% python3 -q
>>> import numpy as np
>>> np.set_printoptions(precision=2, suppress=True, linewidth=200, floatmode="fixed")
>>> mat = np.loadtxt("dump.csv", delimiter=",")
>>> print(mat)
[[ 3.97  3.89  5.11  1.95  2.79]
 [ 4.24  3.93  4.82  1.95  3.00]
 [ 4.06  4.02  4.94  1.97  2.90]
 [ 4.14  4.11  4.96  2.21  3.04]
 [ 4.07  3.82  5.10  1.94  2.81]
 [ 4.05  4.22  5.03  1.91  2.84]
 [ 4.04  3.96  4.96  1.94  3.01]
 [ 4.13  3.95  4.88  1.99  2.99]
 [ 3.86  3.99  5.01  1.99  3.00]
 [ 2.98  0.03  5.26  2.04  4.18]
 [ 3.06  0.03  4.92  1.92  4.03]
 [ 2.99 -0.06  5.04  2.11  4.08]
 [ 2.98 -0.04  4.99  1.96  4.00]
 [ 3.09 -0.15  4.94  2.05  4.17]
 [ 2.88  0.12  4.93  1.92  4.00]
 [ 2.97 -0.18  4.90  1.96  4.14]
 [ 3.11  0.11  4.89  1.90  4.03]
 [ 3.01  0.07  4.84  2.01  3.99]
 [ 1.99 -0.07  3.06  2.08  1.13]
 [ 2.04  0.05  3.06  1.78  1.15]
 [ 1.85 -0.03  3.03  1.98  1.03]
 [ 2.16 -0.05  3.15  1.93  1.03]
 [ 2.10  0.18  3.03  2.24  0.98]
 [ 1.84  0.06  2.99  2.04  1.02]
 [ 1.86  0.13  2.91  1.97  1.08]
 [ 1.88 -0.01  2.89  2.00  0.96]
 [ 1.93 -0.06  2.97  1.98  0.83]]
>>> basis = mat[[3, 11]].astype(float)
>>> for _ in range(4):
...     idx = np.linalg.norm(mat[:, None] - basis, axis=-1).argmin(axis=1)
...     basis = np.array([mat[idx == j].mean(axis=0) for j in range(2)])
... 
>>> idx
array([0, 0, 0, 0, 0, 0, 0, 0, 0, 1, 1, 1, 1, 1, 1, 1, 1, 1, 1, 1, 1, 1, 1, 1, 1, 1, 1])
>>> basis[1] - basis[0]
array([-1.58, -3.98, -0.99,  0.01, -0.39])
>>> np.bincount(idx)
array([ 9, 18])
>>> cov = np.cov(mat, rowvar=False)
>>> round(np.corrcoef(mat[:, 2], mat[:, 0])[0, 1], 2)
np.float64(0.86)
>>> np.polyfit(mat[:, 2], mat[:, 0], 1)
array([ 0.79, -0.42])
>>> np.linalg.eigvalsh(cov)[::-1]
array([4.86, 2.11, 0.01, 0.01, 0.01])
>>> np.median(mat, axis=0)
array([2.99, 0.07, 4.90, 1.97, 2.99])
>>> mat.std(axis=0)
array([0.86, 1.88, 0.93, 0.09, 1.26])
>>> cov
array([[ 0.77,  1.44,  0.71, -0.01,  0.69],
       [ 1.44,  3.67,  0.90, -0.01,  0.34],
       [ 0.71,  0.90,  0.90, -0.01,  1.12],
       [-0.01, -0.01, -0.01,  0.01, -0.01],
       [ 0.69,  0.34,  1.12, -0.01,  1.65]])
>>> x = np.array([1, 0, 1, 2, 3])
>>> h = np.maximum(mat @ x, 0)
>>> print(np.tanh(mat @ x))
[1.00 1.00 1.00 1.00 1.00 1.00 1.00 1.00 1.00 1.00 1.00 1.00 1.00 1.00 1.00 1.00 1.00 1.00 1.00 1.00 1.00 1.00 1.00 1.00 1.00 1.00 1.00]
>>> Ac = (mat - mat.mean(axis=0)) / mat.std(axis=0)
>>> np.argwhere(np.abs(Ac) > 2)
array([[ 3,  3],
       [19,  3],
       [22,  3]])
>>> print(Ac.std(axis=0))
[1.00 1.00 1.00 1.00 1.00]
>>> beta = np.linalg.lstsq(np.delete(Ac, 2, axis=1), Ac[:, 2])[0]
>>> np.abs(beta).argmax()
np.int64(3)
>>> beta
array([ 0.09,  0.30, -0.01,  0.82])
>>> E = np.load("a.npy")
>>> E
array([[ 1, -1,  1, -1],
       [ 1,  0,  0,  0],
       [ 1,  1,  1,  1],
       [ 1,  2,  4,  8],
       [ 1,  3,  9, 27]])
>>> proj = mat @ np.linalg.solve(mat.T @ mat, mat.T)
>>> np.round(np.linalg.eigvalsh(proj), 2) + 0
array([0.00, 0.00, 0.00, 0.00, 0.00, 0.00, 0.00, 0.00, 0.00, 0.00, 0.00, 0.00, 0.00, 0.00, 0.00, 0.00, 0.00, 0.00, 0.00, 0.00, 0.00, 0.00, 1.00, 1.00, 1.00, 1.00, 1.00])
>>> np.allclose(proj @ proj, proj)
True
>>> x = np.array([4, -4, 0, -3])
>>> target = E @ x
>>> try:
...     np.linalg.solve(E, target)
... except np.linalg.LinAlgError as e:
...     print(e)
... 
Last 2 dimensions of the array must be square
>>> np.round(np.linalg.lstsq(E, target)[0], 2) + 0
array([ 4.00, -4.00,  0.00, -3.00])
>>> rng = np.random.default_rng(43270)
>>> target = target + 0.3 * rng.normal(size=5)
>>> target
array([ 11.38,   4.50,  -2.66, -28.22, -88.91])
>>> beta, *_ = np.linalg.lstsq(E, target)
>>> beta.round()
array([ 5.00, -4.00, -0.00, -3.00])
>>> beta
array([ 4.58, -4.16, -0.29, -2.90])
>>> Q = E.astype(float).copy()
>>> for j in range(4):
...     Q[:, j] -= Q[:, :j] @ (Q[:, :j].T @ Q[:, j])
...     Q[:, j] /= np.linalg.norm(Q[:, j])
... 
>>> Q.round(2) + 0
array([[ 0.45, -0.63,  0.53, -0.32],
       [ 0.45, -0.32, -0.27,  0.63],
       [ 0.45,  0.00, -0.53,  0.00],
       [ 0.45,  0.32, -0.27, -0.63],
       [ 0.45,  0.63,  0.53,  0.32]])
>>> np.round(Q.T @ E, 2) + 0
array([[ 2.24,  2.24,  6.71, 15.65],
       [ 0.00,  3.16,  6.32, 20.24],
       [ 0.00,  0.00,  3.74, 11.22],
       [ 0.00,  0.00,  0.00,  3.79]])
>>> data = np.load("block0.npy")
>>> print(data)
[[-0.60 -0.31  0.45 -0.58]
 [-0.26 -0.51 -0.81 -0.10]
 [-0.73  0.59 -0.18  0.29]
 [-0.21 -0.54  0.32  0.75]]
>>> M2 = data / np.linalg.norm(data, axis=1, keepdims=True)
>>> cov = M2 @ M2.T
>>> (cov - 2 * np.eye(4)).round(6).argmax(axis=1)
array([1, 0, 0, 0])
>>> round(float(np.degrees(np.arccos(np.clip(cov[0, 3], -1, 1)))), 2)
90.0
>>> print(cov.round(2) + 0)
[[1.00 0.00 0.00 0.00]
 [0.00 1.00 0.00 0.00]
 [0.00 0.00 1.00 0.00]
 [0.00 0.00 0.00 1.00]]
>>> M = np.load("layer12.npy")
>>> M
array([[ 3.00,  6.00,  8.00,  8.00],
       [ 6.00,  8.00, 12.00, 12.00],
       [ 8.00, 12.00, 15.00, 16.00],
       [ 8.00, 12.00, 16.00, 15.00]])
>>> [round(float(np.linalg.det(M[:i, :i])), 2) + 0 for i in range(1, 5)]
[3.0, -12.0, 28.0, -44.0]
>>> np.all(np.linalg.eigvalsh(M) > 0)
np.False_
>>> print(np.round(np.linalg.det(2 * M), 2), np.round(np.linalg.det(M), 2))
-704.0 -44.0
>>> print(round(float(np.linalg.eigvals(M).sum().real), 2))
41.0
>>> M2 = np.array([[0, 7], [6, 8], [6, 3], [5, 9]])
>>> data @ M2
array([[ -2.03, -10.53],
       [ -8.45,  -9.24],
       [  3.95,   1.76],
       [  2.42,   1.89]])
>>> M2 @ data
Traceback (most recent call last):
  File "<python-input-59>", line 1, in <module>
    M2 @ data
    ~~~^~~~~~
ValueError: matmul: Input operand 1 has a mismatch in its core dimension 0, with gufunc signature (n?,k),(k,m?)->(n?,m?) (size 4 is different from 2)
>>> np.einsum("ik,kj->ij", data, M2)
array([[ -2.03, -10.53],
       [ -8.45,  -9.24],
       [  3.95,   1.76],
       [  2.42,   1.89]])
>>> print(M2.T @ data.T)
[[ -2.03  -8.45   3.95   2.42]
 [-10.53  -9.24   1.76   1.89]]
>>> np.linalg.matrix_rank(data @ M2)
np.int64(2)
>>> np.einsum("ik,kj->ji", data, M2)
array([[ -2.03,  -8.45,   3.95,   2.42],
       [-10.53,  -9.24,   1.76,   1.89]])
>>> print(np.einsum("ij->j", data))
[-1.80 -0.77 -0.22  0.36]
>>> print(np.linalg.matrix_rank(np.vstack([data, M2.T])))
4
>>> Q = M.astype(float).copy()
>>> for j in range(4):
...     Q[:, j] -= Q[:, :j] @ (Q[:, :j].T @ Q[:, j])
...     Q[:, j] /= np.linalg.norm(Q[:, j])
... 
>>> print(np.round(Q.T @ M, 2) + 0)
[[13.15 19.62 26.15 26.15]
 [ 0.00  1.80  1.66  1.66]
 [ 0.00  0.00  1.49  0.82]
 [ 0.00  0.00  0.00  1.25]]
>>> Q
array([[ 0.23,  0.85,  0.42,  0.23],
       [ 0.46, -0.53,  0.63,  0.34],
       [ 0.61,  0.04, -0.65,  0.45],
       [ 0.61,  0.04,  0.02, -0.79]])
>>> vals, V = np.linalg.eig(M)
>>> vals
array([-1.00, 44.00, -1.00, -1.00])
>>> np.round(M @ V[:, 0] - vals[0] * V[:, 0], 2) + 0
array([0.00, 0.00, 0.00, 0.00])
>>> m1 = np.load("run7.npy")
>>> print(m1)
[[ -4.39   3.05  -1.39]
 [  2.53  -0.40   0.65]
 [ -0.94   1.48  -2.72]
 [  3.22   0.63   1.74]
 [ -0.08  -3.85   4.22]
 [ -9.92   7.03   3.79]
 [ -0.95  -2.41  -5.60]
 [ -3.31   7.62  -2.00]
 [  0.01  -3.64   0.72]
 [-10.82   7.52  -0.01]
 [ -1.94  -0.51  -0.50]
 [ -4.76   1.40  -5.16]]
>>> cov = np.cov(m1, rowvar=False)
>>> np.median(m1, axis=0)
array([-1.44,  1.01, -0.26])
>>> print(m1.std(axis=0))
[4.17 3.93 2.95]
>>> print(cov.shape)
(3, 3)
>>> np.round(np.polyfit(m1[:, 1], m1[:, 2], 1), 2) + 0
array([ 0.00, -0.53])
>>> round(np.corrcoef(m1[:, 1], m1[:, 2])[0, 1], 2)
np.float64(0.01)
>>> np.argsort(-m1.std(axis=0).round(6), kind="stable")
array([0, 1, 2])
>>> J = np.loadtxt("mat.csv", delimiter=",")
>>> J
array([[-20.00,   1.00,   2.00,   2.00],
       [  2.00,  17.00,  -2.00,   1.00],
       [ -1.00,  -2.00,   3.00,   2.00],
       [ -2.00,   0.00,  -1.00,  -5.00]])
>>> idx = rng.permutation(4)
>>> idx
array([2, 0, 1, 3])
>>> M2 = J[idx][:, idx]
>>> M2
array([[  3.00,  -1.00,  -2.00,   2.00],
       [  2.00, -20.00,   1.00,   2.00],
       [ -2.00,   2.00,  17.00,   1.00],
       [ -1.00,  -2.00,   0.00,  -5.00]])
>>> print(np.round(np.linalg.det(M2), 2), round(float(np.linalg.det(J[idx])), 2))
3921.0 3921.0
>>> np.trace(M2)
np.float64(-5.0)
>>> np.diag(M2)
array([  3.00, -20.00,  17.00,  -5.00])
>>> Q = J.astype(float).copy()
>>> for j in range(4):
...     Q[:, j] -= Q[:, :j] @ (Q[:, :j].T @ Q[:, j])
...     Q[:, j] /= np.linalg.norm(Q[:, j])
... 
>>> np.round(Q.T @ J, 2) + 0
array([[20.22,  0.79, -2.23, -1.48],
       [ 0.00, 17.13, -2.12,  0.94],
       [ 0.00,  0.00,  2.93,  4.00],
       [ 0.00,  0.00,  0.00,  3.87]])
>>> proj = np.triu(np.array([[2, 3, 5, -2], [5, 0, 4, -2], [-1, -3, -3, -2], [5, -4, -1, 3]]), 1) + np.eye(4)
>>> M2 = proj @ J @ np.linalg.inv(proj)
>>> np.trace(M2), np.trace(J)
(np.float64(-5.0), np.float64(-5.0))
>>> Q, V = np.linalg.qr(J[:, :3])[0], np.linalg.qr(J[:, 3:])[0]
>>> s = np.linalg.svd(Q.T @ V, compute_uv=False)
>>> np.round(np.linalg.norm(Q @ Q.T - V @ V.T, 2), 2)
np.float64(1.0)
>>> (s > 0.9).sum()
np.int64(0)
>>> X = np.loadtxt("arr.csv", delimiter=",")
>>> X
array([[-2.00,  1.00, -2.00,  2.00,  1.00,  1.00],
       [-1.00,  2.00,  0.00, -1.00,  1.00,  2.00],
       [-1.00,  2.00,  0.00, -2.00,  0.00,  2.00],
       [-1.00,  2.00,  0.00, -1.00,  1.00,  2.00]])
>>> # rows 1 and 3 are equal
>>> print(round(np.linalg.norm(X), 2))
7.07
>>> np.count_nonzero(X)
np.int64(20)
>>> np.abs(X).max()
np.float64(2.0)
>>> np.round(np.linalg.svd(X, compute_uv=False), 2) + 0
array([6.00, 3.64, 0.87, 0.00])
>>> print(X - X[0])
[[ 0.00  0.00  0.00  0.00  0.00  0.00]
 [ 1.00  1.00  2.00 -3.00  0.00  1.00]
 [ 1.00  1.00  2.00 -4.00 -1.00  1.00]
 [ 1.00  1.00  2.00 -3.00  0.00  1.00]]
>>> rank = np.linalg.matrix_rank(X)
>>> rank
np.int64(3)
>>> null = np.linalg.svd(X)[2][rank:].T
>>> np.allclose(X @ null, 0)
True
>>> [int(np.linalg.matrix_rank(np.delete(X, i, axis=0))) for i in range(4)]
[2, 3, 2, 3]
>>> [int(np.linalg.matrix_rank(X[:, :j + 1])) for j in range(6)]
[1, 2, 2, 3, 3, 3]
>>> np.linalg.matrix_rank(X.T @ X), np.linalg.matrix_rank(X @ X.T)
(np.int64(3), np.int64(3))
>>> null.shape
(6, 3)
>>> null @ null.T
array([[ 0.62,  0.20, -0.38,  0.09, -0.09,  0.20],
       [ 0.20,  0.64,  0.02,  0.17, -0.17, -0.36],
       [-0.38,  0.02,  0.51,  0.23, -0.23,  0.02],
       [ 0.09,  0.17,  0.23,  0.30, -0.30,  0.17],
       [-0.09, -0.17, -0.23, -0.30,  0.30, -0.17],
       [ 0.20, -0.36,  0.02,  0.17, -0.17,  0.64]])
>>> K = np.load("out13.npy")
>>> K
array([[0.57, 0.43],
       [0.43, 0.57]])
>>> # equal to its transpose
>>> idx = rng.permutation(2)
>>> idx
array([1, 0])
>>> M2 = K[idx][:, idx]
>>> np.sort(np.abs(np.linalg.eigvals(M2)))
array([0.14, 1.00])
>>> np.allclose(M2, K)
True
>>> np.round(np.linalg.det(M2), 2), round(float(np.linalg.det(K[idx])), 2)
(np.float64(0.14), -0.14)
>>> np.trace(M2)
np.float64(1.14)
>>> vals, V = np.linalg.eigh(K)
>>> np.linalg.svd(K, compute_uv=False)
array([1.00, 0.14])
>>> vals
array([0.14, 1.00])
>>> np.round(V.T @ V, 2) + 0
array([[1.00, 0.00],
       [0.00, 1.00]])
>>> print(np.linalg.eigvalsh(K @ K))
[0.02 1.00]
>>> print(np.unique(vals.round(6) + 0, return_counts=True)[1])
[1 1]
>>> print(V @ np.diag(vals) @ V.T)
[[0.57 0.43]
 [0.43 0.57]]
>>> np.abs(V[:, -1])
array([0.71, 0.71])
>>> print(np.linalg.eigvalsh(K + 3 * np.eye(2)))
[3.14 4.00]
>>> np.linalg.matrix_power(K, 2)
array([[0.51, 0.49],
       [0.49, 0.51]])
>>> pr = np.eye(2)[0]
>>> for _ in range(6):
...     pr = pr @ K
...     print(pr.round(2))
... 
[0.57 0.43]
[0.51 0.49]
[0.50 0.50]
[0.50 0.50]
[0.50 0.50]
[0.50 0.50]
>>> M2 = np.linalg.inv(K)
>>> M2
array([[ 4.07, -3.07],
       [-3.07,  4.07]])
>>> np.linalg.inv(M2)
array([[0.57, 0.43],
       [0.43, 0.57]])
>>> (np.abs(M2) > 1e-9).astype(int)
array([[1, 1],
       [1, 1]])
>>> round(float(np.linalg.slogdet(K)[0]), 2)
1.0
>>> vals, V = np.linalg.eig(K)
>>> np.sort(np.linalg.eigvals(K.T))
array([0.14, 1.00])
>>> np.round(K @ V[:, 0] - vals[0] * V[:, 0], 2) + 0
array([0.00, 0.00])
>>> print(np.sort(np.linalg.eigvals(K @ K)))
[0.02 1.00]
